$ python3 -q
>>> import numpy as np
>>> np.set_printoptions(precision=2, suppress=True, linewidth=160)
>>> def rd(a):
...     return np.round(a, 2) + 0
... 
>>> M2 = np.array([[-2, 1, 2], [-3, 3, -2], [-1, 3, -2], [0, -1, -3], [-2, 1, -3]])
>>> K = np.block([[np.zeros((5, 5)), M2], [M2.T, np.zeros((3, 3))]])
>>> print(K)
[[ 0.  0.  0.  0.  0. -2.  1.  2.]
 [ 0.  0.  0.  0.  0. -3.  3. -2.]
 [ 0.  0.  0.  0.  0. -1.  3. -2.]
 [ 0.  0.  0.  0.  0.  0. -1. -3.]
 [ 0.  0.  0.  0.  0. -2.  1. -3.]
 [-2. -3. -1.  0. -2.  0.  0.  0.]
 [ 1.  3.  3. -1.  1.  0.  0.  0.]
 [ 2. -2. -2. -3. -3.  0.  0.  0.]]
>>> left, sig, vt = np.linalg.svd(K)
>>> V = vt[:(sig > 1e-8).sum()]
>>> rng = np.random.default_rng(4656)
>>> x = K[7] + 2 * K[5] + rng.integers(2) * np.eye(8)[1]
>>> print(x)
[-2. -8. -4. -3. -7.  0.  0.  0.]
>>> print(np.linalg.matrix_rank(np.vstack([K, x])))
6
>>> print(rd(np.diag(V.T @ V)))
[0.68 0.52 0.76 0.56 0.48 1.   1.   1.  ]
>>> print(np.allclose(V.T @ V @ x, x))
True
>>> ev, V = np.linalg.eigh(K)
>>> print(rd(V.T @ V))
[[1. 0. 0. 0. 0. 0. 0. 0.]
 [0. 1. 0. 0. 0. 0. 0. 0.]
 [0. 0. 1. 0. 0. 0. 0. 0.]
 [0. 0. 0. 1. 0. 0. 0. 0.]
 [0. 0. 0. 0. 1. 0. 0. 0.]
 [0. 0. 0. 0. 0. 1. 0. 0.]
 [0. 0. 0. 0. 0. 0. 1. 0.]
 [0. 0. 0. 0. 0. 0. 0. 1.]]
>>> print(rd(np.linalg.eigvalsh(K + -1 * np.eye(8))))
[-7.87 -5.29 -2.85 -1.   -1.    0.85  3.29  5.87]
>>> print(rd(np.linalg.eigvalsh(K @ K)))
[ 0.    0.    3.41  3.41 18.4  18.4  47.19 47.19]
>>> print(rd(V.T @ K @ V))
[[-6.87  0.    0.    0.    0.    0.    0.    0.  ]
 [ 0.   -4.29  0.    0.    0.    0.    0.    0.  ]
 [ 0.    0.   -1.85  0.    0.    0.    0.    0.  ]
 [ 0.    0.    0.    0.    0.    0.    0.    0.  ]
 [ 0.    0.    0.    0.    0.    0.    0.    0.  ]
 [ 0.    0.    0.    0.    0.    1.85  0.    0.  ]
 [ 0.    0.    0.    0.    0.    0.    4.29  0.  ]
 [ 0.    0.    0.    0.    0.    0.    0.    6.87]]
>>> print(rd(np.abs(V[:, -1])))
[0.04 0.47 0.36 0.14 0.36 0.37 0.4  0.45]
>>> print(rd(np.linalg.svd(K, compute_uv=False)))
[6.87 6.87 4.29 4.29 1.85 1.85 0.   0.  ]
>>> print(rd(V @ np.diag(ev) @ V.T))
[[ 0.  0.  0.  0.  0. -2.  1.  2.]
 [ 0.  0.  0.  0.  0. -3.  3. -2.]
 [ 0.  0.  0.  0.  0. -1.  3. -2.]
 [ 0.  0.  0.  0.  0.  0. -1. -3.]
 [ 0.  0.  0.  0.  0. -2.  1. -3.]
 [-2. -3. -1.  0. -2.  0.  0.  0.]
 [ 1.  3.  3. -1.  1.  0.  0.  0.]
 [ 2. -2. -2. -3. -3.  0.  0.  0.]]
>>> print(rd(np.linalg.matrix_power(K, 4)))
[[ 157.  135.   71. -123.    7.    0.    0.    0.]
 [ 135.  999.  755.  229.  735.    0.    0.    0.]
 [  71.  755.  583.  201.  571.    0.    0.    0.]
 [-123.  229.  201.  231.  277.    0.    0.    0.]
 [   7.  735.  571.  277.  607.    0.    0.    0.]
 [   0.    0.    0.    0.    0.  680. -724.  640.]
 [   0.    0.    0.    0.    0. -724.  797. -670.]
 [   0.    0.    0.    0.    0.  640. -670. 1100.]]
>>> print(np.allclose(K, K.T))
True
>>> print((K + K.T) / 2)
[[ 0.  0.  0.  0.  0. -2.  1.  2.]
 [ 0.  0.  0.  0.  0. -3.  3. -2.]
 [ 0.  0.  0.  0.  0. -1.  3. -2.]
 [ 0.  0.  0.  0.  0.  0. -1. -3.]
 [ 0.  0.  0.  0.  0. -2.  1. -3.]
 [-2. -3. -1.  0. -2.  0.  0.  0.]
 [ 1.  3.  3. -1.  1.  0.  0.  0.]
 [ 2. -2. -2. -3. -3.  0.  0.  0.]]
>>> print(np.allclose(K @ K.T, K.T @ K))
True
>>> print(np.linalg.lstsq(K[:-1].T, K[-1])[2])
5
>>> M = np.load("sample3.npy")
>>> print(M)
[[  0   0   0   0   0   0]
 [ -8   2   8  -2  10   4]
 [-12   3  12  -3  15   6]
 [ -4   1   4  -1   5   2]
 [-12   3  12  -3  15   6]
 [ -8   2   8  -2  10   4]
 [  0   0   0   0   0   0]
 [ -8   2   8  -2  10   4]
 [ -8   2   8  -2  10   4]]
>>> ev, V = np.linalg.eigh(K)
>>> x = np.array([-5, 3, -3, 5, -3, 1, 1, 1])
>>> print(x @ K @ x)
-38.0
>>> print(rd(x @ K @ x / (x @ x)), rd(ev[0]), rd(ev[-1]))
-0.48 -6.87 6.87
>>> print((np.sign(V[:, -1].round(6)) == np.sign(V[0, -1].round(6))).astype(int))
[1 1 1 1 1 0 1 0]
>>> print(np.count_nonzero(K))
28
>>> print(K.sum(axis=1))
[ 1. -2.  0. -4. -4. -8.  7. -8.]
>>> print(K.sum(axis=0))
[ 1. -2.  0. -4. -4. -8.  7. -8.]
>>> print(rd(np.linalg.svd(K, compute_uv=False)))
[6.87 6.87 4.29 4.29 1.85 1.85 0.   0.  ]
>>> print(np.abs(K).max())
3.0
>>> print(rd(np.linalg.norm(K)))
11.75
>>> print(np.unravel_index(np.abs(K).argmax(), K.shape))
(np.int64(1), np.int64(5))
>>> print(rd(K.mean(axis=0)))
[ 0.12 -0.25  0.   -0.5  -0.5  -1.    0.88 -1.  ]
>>> left, sig, vt = np.linalg.svd(M)
>>> print(rd(sig))
[46.96  0.    0.    0.    0.    0.  ]
>>> print(np.argmax(sig[:-1] / (sig[1:] + 1e-6)) + 1)
1
>>> M2 = left[:, :1] @ np.diag(sig[:1]) @ vt[:1]
>>> print(rd(np.linalg.norm(M - M2) / np.linalg.norm(M)))
0.0
>>> print(rd(M2))
[[  0.   0.   0.   0.   0.   0.]
 [ -8.   2.   8.  -2.  10.   4.]
 [-12.   3.  12.  -3.  15.   6.]
 [ -4.   1.   4.  -1.   5.   2.]
 [-12.   3.  12.  -3.  15.   6.]
 [ -8.   2.   8.  -2.  10.   4.]
 [  0.   0.   0.   0.   0.   0.]
 [ -8.   2.   8.  -2.  10.   4.]
 [ -8.   2.   8.  -2.  10.   4.]]
>>> print(np.linalg.matrix_rank(M, rtol=0.05))
1
>>> F = np.loadtxt("m.csv", delimiter=",")
>>> print(F)
[[22.  1. -2. -2.]
 [-2. 41.  1. -2.]
 [ 0. -2.  8. -1.]
 [-2. -1.  1.  1.]]
>>> M2 = F + rng.integers(-2, 3, (4, 3)) @ rng.integers(-2, 3, (3, 4))
>>> print(M2)
[[26. -1. -2.  0.]
 [-2. 37. -1. -2.]
 [ 2. -2.  4.  3.]
 [-2. -1. -2.  3.]]
>>> print(rd(np.linalg.svd(M2 - F, compute_uv=False)))
[7.72 4.33 3.83 0.  ]
>>> w1 = np.array([[-7, 0, -8], [3, -4, 7], [-4, -8, 3], [-4, -6, 2]])
>>> beta = np.array([-3, 0, 0])
>>> act = np.maximum(M2 @ w1 + beta, 0)
>>> print((act > 0).astype(int))
[[0 1 0]
 [1 0 1]
 [0 0 0]
 [1 1 1]]
>>> print(act)
[[  0.  20.   0.]
 [134.   0. 268.]
 [  0.   0.   0.]
 [  4.   2.   9.]]
>>> print(np.linalg.matrix_rank(act))
3
>>> print((act > 0).mean(axis=0))
[0.5 0.5 0.5]
>>> Z = np.array([[9, 6], [7, 5], [0, 1]])
>>> print(w1 @ Z)
[[-63 -50]
 [ -1   5]
 [-92 -61]
 [-78 -52]]
>>> print((act @ Z).round(6).argmax(axis=1))
[0 0 0 0]
>>> ev, V = np.linalg.eig(F)
>>> print(rd(np.sort(np.linalg.eigvals(np.linalg.inv(F)))))
[0.02 0.04 0.13 1.12]
>>> print(rd(np.sort(np.linalg.eigvals(F @ F))))
[   0.79   62.86  497.62 1670.73]
>>> print(rd(np.prod(ev)))
6432.0
>>> print(rd(np.sort(np.linalg.eigvals(F.T))))
[ 0.89  7.93 22.31 40.87]
>>> W0 = np.loadtxt("data.csv", delimiter=",")
>>> print(W0)
[[  1.5  -0.6  -0.1   0.6   0.4  -1.   -1.3  -0.6  -1.3]
 [ -2.4  -0.7   0.2   0.    0.9   0.2  -3.   -1.4   0. ]
 [  0.   -0.8  -0.9  -0.8   1.7  -1.7   1.3  -0.5   0.9]
 [  1.1  -0.2  -1.6   0.4   0.3  -0.4   1.5   0.6  -1.5]
 [  1.3   0.9  -0.4   1.2   1.   -1.1  -0.1  -2.1  -0.8]
 [ -0.4  -0.3  -0.5   0.6   0.4   0.8  -0.4   1.1   0.6]
 [  1.1   1.2  -0.3   0.3  -0.2  -0.9  -1.5  -2.4  -0.7]
 [  0.9  -0.9   0.    0.4  -0.2  -2.    0.6  -1.    0.4]
 [  0.5   0.4   0.2   0.    0.4   0.2  -0.5  -2.3   0.1]
 [  6.  -18.   -8.  -20.    4.   -4.  -14.  -24.    8. ]
 [  2.8   0.8  -0.2  -0.2   0.9   0.    0.4   0.2  -0.1]
 [  1.6   0.3   0.2   0.3  -0.3   0.9   0.4   0.1  -0.6]
 [ -0.3   1.1  -0.1   0.4  -2.5  -0.6   1.    1.1  -0.6]
 [ -0.3   0.4   1.    1.4   0.1   0.    0.8  -0.6  -0.5]
 [  0.6  -0.4  -0.9  -0.9  -2.4   1.    0.7  -1.1  -0.7]
 [ -1.5   0.8  -0.5  -1.   -0.5   0.7   0.7  -0.4   0.2]
 [ -0.4  -1.3  -0.2   1.8   0.6   0.2   2.2   1.    1.1]
 [ -1.3  -0.6   0.4   0.6  -0.3   0.    0.5   0.2  -0.2]
 [  1.8   0.8   0.3  -1.6   0.9  -0.1  -0.4  -0.8   0.7]]
>>> Ac = W0 - W0.mean(axis=0)
>>> V = np.linalg.svd(Ac)[2][:1]
>>> M2 = Ac - Ac @ V.T @ V
>>> print(rd(np.cov(Ac @ V.T, rowvar=False)))
89.41
>>> print(np.linalg.norm(M2, axis=1).round(6).argmax())
1
>>> print(rd(np.diag(V.T @ V)))
[0.02 0.19 0.04 0.24 0.01 0.01 0.12 0.33 0.04]
>>> left, sig, vt = np.linalg.svd(W0, full_matrices=False)
>>> print(rd(sig / sig[0]))
[1.   0.15 0.13 0.12 0.1  0.08 0.07 0.06 0.04]
>>> print(rd(np.sqrt((sig ** 2).sum())), rd(np.linalg.norm(W0)))
42.99 42.99
>>> print((sig > 1e-8).sum())
9
>>> print(rd(left.T @ left))
[[1. 0. 0. 0. 0. 0. 0. 0. 0.]
 [0. 1. 0. 0. 0. 0. 0. 0. 0.]
 [0. 0. 1. 0. 0. 0. 0. 0. 0.]
 [0. 0. 0. 1. 0. 0. 0. 0. 0.]
 [0. 0. 0. 0. 1. 0. 0. 0. 0.]
 [0. 0. 0. 0. 0. 1. 0. 0. 0.]
 [0. 0. 0. 0. 0. 0. 1. 0. 0.]
 [0. 0. 0. 0. 0. 0. 0. 1. 0.]
 [0. 0. 0. 0. 0. 0. 0. 0. 1.]]
>>> print(rd(np.abs(vt[0])))
[0.15 0.43 0.19 0.48 0.1  0.1  0.34 0.59 0.19]
>>> print(np.abs(left[:, 0]).round(6).argmax())
9
>>> x = np.array([3, -5, -6, -6, -5, -7, -3, 1, -7])
>>> target = W0 @ x
>>> print(rd(np.linalg.lstsq(W0, target)[0]))
[ 3. -5. -6. -6. -5. -7. -3.  1. -7.]
>>> print(rd(np.linalg.pinv(W0) @ W0))
[[1. 0. 0. 0. 0. 0. 0. 0. 0.]
 [0. 1. 0. 0. 0. 0. 0. 0. 0.]
 [0. 0. 1. 0. 0. 0. 0. 0. 0.]
 [0. 0. 0. 1. 0. 0. 0. 0. 0.]
 [0. 0. 0. 0. 1. 0. 0. 0. 0.]
 [0. 0. 0. 0. 0. 1. 0. 0. 0.]
 [0. 0. 0. 0. 0. 0. 1. 0. 0.]
 [0. 0. 0. 0. 0. 0. 0. 1. 0.]
 [0. 0. 0. 0. 0. 0. 0. 0. 1.]]
>>> print(rd(np.linalg.solve(W0.T @ W0, W0.T @ target)))
[ 3. -5. -6. -6. -5. -7. -3.  1. -7.]
>>> target = target + 0.05 * rng.normal(size=19)
>>> print(rd(target))
[ 21.85  -3.23   6.91  19.47   1.03  -9.74  11.63  14.23  -6.54 246.05   1.93  -1.47  10.82 -17.25  21.27  -5.75 -21.98  -5.31   0.93]
>>> beta, *_ = np.linalg.lstsq(W0, target)
>>> print(rd(W0.T @ (target - W0 @ beta)))
[0. 0. 0. 0. 0. 0. 0. 0. 0.]
>>> proj = W0 @ np.linalg.solve(W0.T @ W0, W0.T)
>>> print(rd(np.diag(proj)))
[0.45 0.52 0.54 0.68 0.45 0.47 0.47 0.46 0.29 0.99 0.34 0.26 0.5  0.38 0.53 0.44 0.67 0.19 0.38]
>>> print(rd(np.trace(proj)))
9.0
>>> print(rd(proj @ W0[:, 0]))
[ 1.5 -2.4  0.   1.1  1.3 -0.4  1.1  0.9  0.5  6.   2.8  1.6 -0.3 -0.3  0.6 -1.5 -0.4 -1.3  1.8]
>>> print(np.allclose(proj @ proj, proj))
True
